$ python3 -q
>>> import numpy as np
>>> np.set_printoptions(precision=2, suppress=True, linewidth=160)
>>> K = np.load("x.npy")
>>> K
array([[23,  3,  1],
       [ 1, 29,  2],
       [ 2,  0, 16]])
>>> A2 = K[0, 0] * K[1:] - np.outer(K[1:, 0], K[0])
>>> A2
array([[  0, 664,  45],
       [  0,  -6, 366]])
>>> np.flatnonzero(~A2.round(6).any(axis=1))
array([], dtype=int64)
>>> rng = np.random.default_rng(4201)
>>> labels = rng.permutation(3)
>>> labels
array([2, 0, 1])
>>> A2 = K[labels][:, labels]
>>> print(np.diag(A2))
[16 23 29]
>>> round(float(np.linalg.det(A2)), 2), round(np.linalg.det(K[labels]), 2)
(10578.0, np.float64(10578.0))
>>> q, vecs = np.linalg.qr(K[:, :2])[0], np.linalg.qr(K[:, 2:])[0]
>>> s = np.linalg.svd(q.T @ vecs, compute_uv=False)
>>> s
array([0.19])
>>> J = np.array([[4, -3, -3], [-3, 6, 1], [-3, 1, 2]])
>>> r0 = np.array([2, 2])
>>> np.polyval(r0, J[1])
array([-4, 14,  4])
>>> np.array([np.convolve(row, r0, "same") for row in J])
array([[  8,   2, -12],
       [ -6,   6,  14],
       [ -6,  -4,   6]])
>>> G = J.T @ J
>>> G
array([[ 34, -33, -21],
       [-33,  46,  17],
       [-21,  17,  14]])
>>> np.linalg.svd(J, compute_uv=False) ** 2
array([83.68, 10.21,  0.12])
>>> np.linalg.matrix_rank(G)
np.int64(3)
>>> np.allclose(G, G.T)
True
>>> vals, vecs = np.linalg.eigh(J)
>>> (vals > 1e-8).sum(), (vals < -1e-8).sum()
(np.int64(2), np.int64(1))
>>> print(np.linalg.eigvalsh(J @ J))
[ 0.12 10.21 83.68]
>>> A2 = np.array([[3, 2, -1, 1, -1],
...     [-1, -1, -2, -2, -1],
...     [1, -1, -1, 3, 0],
...     [-2, -1, -1, 1, 3],
...     [2, 1, -3, -1, 2]])
>>> data = np.triu(A2)
>>> data
array([[ 3,  2, -1,  1, -1],
       [ 0, -1, -2, -2, -1],
       [ 0,  0, -1,  3,  0],
       [ 0,  0,  0,  1,  3],
       [ 0,  0,  0,  0,  2]])
>>> r0 = np.array([0, -9, 9])
>>> print(np.cross(data[1, :3], data[3, :3]))
[0 0 0]
>>> th = np.radians(72)
>>> r_ = np.eye(5)
>>> r_[1, 1] = r_[2, 2] = np.cos(th)
>>> r_[1, 2], r_[2, 1] = -np.sin(th), np.sin(th)
>>> r_
array([[ 1.  ,  0.  ,  0.  ,  0.  ,  0.  ],
       [ 0.  ,  0.31, -0.95,  0.  ,  0.  ],
       [ 0.  ,  0.95,  0.31,  0.  ,  0.  ],
       [ 0.  ,  0.  ,  0.  ,  1.  ,  0.  ],
       [ 0.  ,  0.  ,  0.  ,  0.  ,  1.  ]])
>>> A2 = data @ r_.T
>>> np.linalg.svd(data, compute_uv=False), np.linalg.svd(A2, compute_uv=False)
(array([4.44, 4.3 , 2.55, 2.29, 0.05]), array([4.44, 4.3 , 2.55, 2.29, 0.05]))
>>> np.allclose(data @ data.T, A2 @ A2.T)
True
>>> np.abs(A2 - data).max(axis=0)
array([0.  , 2.59, 2.59, 0.  , 0.  ])
>>> print(np.allclose(np.linalg.norm(data, axis=1), np.linalg.norm(A2, axis=1)))
True
>>> vec = np.array([2, -1, 2, 2, 1])
>>> np.linalg.inv(r_)
array([[ 1.  ,  0.  ,  0.  ,  0.  ,  0.  ],
       [ 0.  ,  0.31,  0.95,  0.  ,  0.  ],
       [-0.  , -0.95,  0.31, -0.  , -0.  ],
       [ 0.  ,  0.  ,  0.  ,  1.  ,  0.  ],
       [ 0.  ,  0.  ,  0.  ,  0.  ,  1.  ]])
>>> r_.T @ (r_ @ vec)
array([ 2., -1.,  2.,  2.,  1.])
>>> print(np.sort(np.abs(np.degrees(np.angle(np.linalg.eigvals(r_))))))
[ 0.  0.  0. 72. 72.]
>>> round(np.log10(np.linalg.cond(data)))
2
>>> print(np.argsort(-np.linalg.norm(data, axis=0).round(6), kind="stable")[:3])
[3 4 0]
>>> np.abs(np.linalg.svd(data)[2][-1])
array([0.57, 0.76, 0.29, 0.1 , 0.02])
>>> np.linalg.cond(data) > 100
np.False_
>>> q, _ = np.linalg.qr(np.array([[-1.6, 1.5, 0.5], [0.0, -0.5, 1.5], [-2.1, -0.8, -0.4]]))
>>> feats = -1 * q
>>> feats
array([[ 0.61, -0.76,  0.23],
       [-0.  ,  0.29,  0.96],
       [ 0.8 ,  0.58, -0.17]])
>>> np.linalg.svd(feats, compute_uv=False)
array([1., 1., 1.])
>>> np.linalg.pinv(feats)
array([[ 0.61,  0.  ,  0.8 ],
       [-0.76,  0.29,  0.58],
       [ 0.23,  0.96, -0.17]])
>>> np.linalg.norm(feats, axis=0)
array([1., 1., 1.])
>>> np.round(feats @ feats.T, 2) + 0
array([[1., 0., 0.],
       [0., 1., 0.],
       [0., 0., 1.]])
>>> A2 = feats + rng.integers(-2, 3, (3, 2)) @ rng.integers(-2, 3, (2, 3))
>>> A2
array([[-1.39, -0.76, -3.77],
       [-2.  ,  2.29, -3.04],
       [ 2.8 , -1.42,  3.83]])
>>> np.linalg.matrix_rank(A2 - feats, tol=1e-8)
np.int64(2)
>>> np.round(np.linalg.svd(A2 - feats, compute_uv=False), 2) + 0
array([8.1 , 1.56, 0.  ])
>>> np.abs(A2 - feats).sum(axis=1)
array([6., 8., 8.])
>>> G = A2.T @ A2
>>> np.linalg.matrix_rank(G)
np.int64(3)
>>> np.linalg.svd(A2, compute_uv=False) ** 2
array([54.23,  5.26,  0.22])
>>> (A2 @ A2.T).shape
(3, 3)
>>> np.allclose(G, G.T)
True
>>> G
array([[13.76, -7.48, 22.04],
       [-7.48,  7.82, -9.51],
       [22.04, -9.51, 38.13]])
>>> np.linalg.eigvalsh(G)[::-1]
array([54.23,  5.26,  0.22])
>>> E = np.load("test13.npy")
>>> E
array([[ 2.,  3.,  0.,  0.],
       [ 3.,  1.,  3.,  0.],
       [ 0.,  3., -2.,  3.],
       [ 0.,  0.,  3., -1.]])
>>> vals, vecs = np.linalg.eigh(E)
>>> np.linalg.svd(E, compute_uv=False)
array([5.61, 5.28, 1.68, 1.35])
>>> vals.sum(), np.trace(E)
(np.float64(0.0), np.float64(0.0))
>>> np.round(vecs.T @ E @ vecs, 2) + 0
array([[-5.61,  0.  ,  0.  ,  0.  ],
       [ 0.  , -1.35,  0.  ,  0.  ],
       [ 0.  ,  0.  ,  1.68,  0.  ],
       [ 0.  ,  0.  ,  0.  ,  5.28]])
>>> print(vals)
[-5.61 -1.35  1.68  5.28]
>>> np.linalg.eigvalsh(E @ E)
array([ 1.82,  2.81, 27.89, 31.48])
>>> P = np.triu(np.array([[-3, -2, -1, -2], [1, -2, -3, -3], [0, 2, -1, 0], [2, -2, -2, 3]]), 1) + np.eye(4)
>>> A2 = P @ E @ np.linalg.inv(P)
>>> A2
array([[ -4., -10., -44., -39.],
       [  3.,  -2.,  -3.,  -6.],
       [  0.,   3.,   7.,  12.],
       [  0.,   0.,   3.,  -1.]])
>>> round(float(np.linalg.det(A2)), 2)
67.0
>>> np.trace(A2), np.trace(E)
(np.float64(0.0), np.float64(0.0))
>>> np.round(np.poly(A2), 2) + 0
array([  1.,   0., -32.,   9.,  67.])
>>> np.linalg.matrix_rank(A2)
np.int64(4)
>>> P @ E - E @ P
array([[-6., -1.,  1., 12.],
       [ 0., -3.,  3.,  3.],
       [ 0.,  0.,  9.,  9.],
       [ 0.,  0.,  0.,  0.]])
>>> labels = rng.permutation(4)
>>> print(labels)
[2 3 0 1]
>>> A2 = E[labels][:, labels]
>>> np.sort(np.abs(np.linalg.eigvals(A2)))
array([1.35, 1.68, 5.28, 5.61])
>>> A2
array([[-2.,  3.,  0.,  3.],
       [ 3., -1.,  0.,  0.],
       [ 0.,  0.,  2.,  3.],
       [ 3.,  0.,  3.,  1.]])
>>> np.trace(A2)
np.float64(0.0)
>>> vals, vecs = np.linalg.eigh(E)
>>> vec = np.array([5, -3, -2, -4])
>>> round(vec @ E @ vec / (vec @ vec), 2), round(vals[0], 2), round(vals[-1], 2)
(np.float64(0.54), np.float64(-5.61), np.float64(5.28))
>>> np.abs(E).sum(axis=1).max(), round(float(np.abs(vals).max()), 2)
(np.float64(8.0), 5.61)
>>> X = np.load("arr.npy")
>>> X
array([[ 0,  2,  0, -3],
       [ 2,  0, -3,  0],
       [ 0, -2,  0, -1],
       [-2,  0, -1,  0]])
>>> labels = rng.permutation(4)
>>> A2 = X[:, labels] * rng.choice([-1, 1], 4)
>>> A2
array([[-2,  0,  0,  3],
       [ 0, -2, -3,  0],
       [ 2,  0,  0,  1],
       [ 0,  2, -1,  0]])
>>> left, _, Vh = np.linalg.svd(X.T @ A2)
>>> np.round(np.linalg.lstsq(X, A2)[0], 2) + 0
array([[ 0., -1.,  0.,  0.],
       [-1.,  0.,  0.,  0.],
       [ 0.,  0.,  1.,  0.],
       [ 0.,  0.,  0., -1.]])
>>> print(np.round(left @ Vh, 2) + 0)
[[ 0. -1.  0.  0.]
 [-1.  0.  0.  0.]
 [ 0.  0.  1.  0.]
 [ 0.  0.  0. -1.]]
>>> np.round(np.linalg.eigvals(A2).sum().real, 2)
np.float64(-4.0)
>>> round(float(np.linalg.det(A2.T)), 2)
64.0
>>> round(float(np.linalg.det(A2[::-1])), 2)
64.0
>>> M = np.array([[1, -1, 1], [1, 0, 0], [1, 1, 1], [1, 2, 4]])
>>> labels = rng.permutation(3)
>>> A2 = M[:, labels] * rng.choice([-1, 1], 3)
>>> A2
array([[ 1, -1,  1],
       [ 1,  0,  0],
       [ 1,  1,  1],
       [ 1,  2,  4]])
>>> left, _, Vh = np.linalg.svd(M.T @ A2)
>>> labels
array([0, 1, 2])
>>> P = np.triu(np.array([[-4, 4, 4], [-4, 1, -2], [3, -4, -5]]), 1) + np.eye(3)
>>> A2 = P @ J @ np.linalg.inv(P)
>>> P @ J - J @ P
array([[-24.,  12., -10.],
       [  6.,  10.,  20.],
       [  0.,  12.,  14.]])
>>> round(np.linalg.det(A2), 2)
np.float64(-10.0)
>>> print(A2)
[[-20. 105. 299.]
 [  3.  -8. -31.]
 [ -3.  13.  40.]]
>>> print(np.trace(A2), np.trace(J))
12.0 12
